$ ipython --no-banner

In [1]: import numpy as np

In [2]: import numpy.linalg as la

In [3]: np.set_printoptions(precision=2, suppress=True, linewidth=100)

In [4]: tidy = lambda a: np.round(a, 2) + 0

In [5]: A = np.loadtxt("arr.csv", delimiter=",")

In [6]: A
Out[6]: 
array([[1., 1., 2., 2., 2., 3., 1., 1., 3., 1., 2.],
       [3., 1., 2., 0., 3., 2., 3., 2., 3., 3., 3.],
       [0., 0., 2., 1., 3., 2., 3., 0., 2., 1., 2.],
       [1., 2., 0., 3., 3., 2., 0., 2., 2., 2., 2.],
       [3., 0., 2., 1., 1., 0., 2., 1., 0., 3., 3.],
       [2., 3., 2., 3., 2., 2., 1., 2., 2., 3., 0.],
       [0., 0., 2., 1., 2., 3., 2., 0., 0., 2., 0.],
       [2., 3., 3., 1., 0., 3., 0., 0., 0., 0., 0.],
       [2., 3., 2., 3., 2., 1., 1., 0., 3., 1., 2.],
       [0., 2., 0., 1., 1., 3., 1., 1., 3., 0., 3.],
       [3., 0., 2., 2., 1., 2., 0., 2., 1., 1., 2.]])

In [7]: gram = A.T @ A

In [8]: np.trace(gram), (A ** 2).sum()
Out[8]: (np.float64(446.0), np.float64(446.0))

In [9]: np.diag(gram)
Out[9]: array([41., 37., 41., 40., 46., 57., 30., 19., 49., 39., 47.])

In [10]: la.matrix_rank(gram)
Out[10]: np.int64(11)

In [11]: (A @ A.T).shape
Out[11]: (11, 11)

In [12]: tidy(la.svd(A, compute_uv=False) ** 2)
Out[12]: array([327.52,  33.97,  27.51,  21.47,  14.24,   9.56,   6.41,   3.49,   1.36,   0.37,   0.11])

In [13]: r0 = np.array([7, 4, 8, 2, 0, 9, 2, 0, 9, 5, 1])

In [14]: B = A + np.outer(r0, np.eye(11)[10])

In [15]: tidy(la.det(B) / la.det(A)), tidy(1 + la.solve(A, r0)[10])
Out[15]: (np.float64(-0.21), np.float64(-0.21))

In [16]: B
Out[16]: 
array([[ 1.,  1.,  2.,  2.,  2.,  3.,  1.,  1.,  3.,  1.,  9.],
       [ 3.,  1.,  2.,  0.,  3.,  2.,  3.,  2.,  3.,  3.,  7.],
       [ 0.,  0.,  2.,  1.,  3.,  2.,  3.,  0.,  2.,  1., 10.],
       [ 1.,  2.,  0.,  3.,  3.,  2.,  0.,  2.,  2.,  2.,  4.],
       [ 3.,  0.,  2.,  1.,  1.,  0.,  2.,  1.,  0.,  3.,  3.],
       [ 2.,  3.,  2.,  3.,  2.,  2.,  1.,  2.,  2.,  3.,  9.],
       [ 0.,  0.,  2.,  1.,  2.,  3.,  2.,  0.,  0.,  2.,  2.],
       [ 2.,  3.,  3.,  1.,  0.,  3.,  0.,  0.,  0.,  0.,  0.],
       [ 2.,  3.,  2.,  3.,  2.,  1.,  1.,  0.,  3.,  1., 11.],
       [ 0.,  2.,  0.,  1.,  1.,  3.,  1.,  1.,  3.,  0.,  8.],
       [ 3.,  0.,  2.,  2.,  1.,  2.,  0.,  2.,  1.,  1.,  3.]])
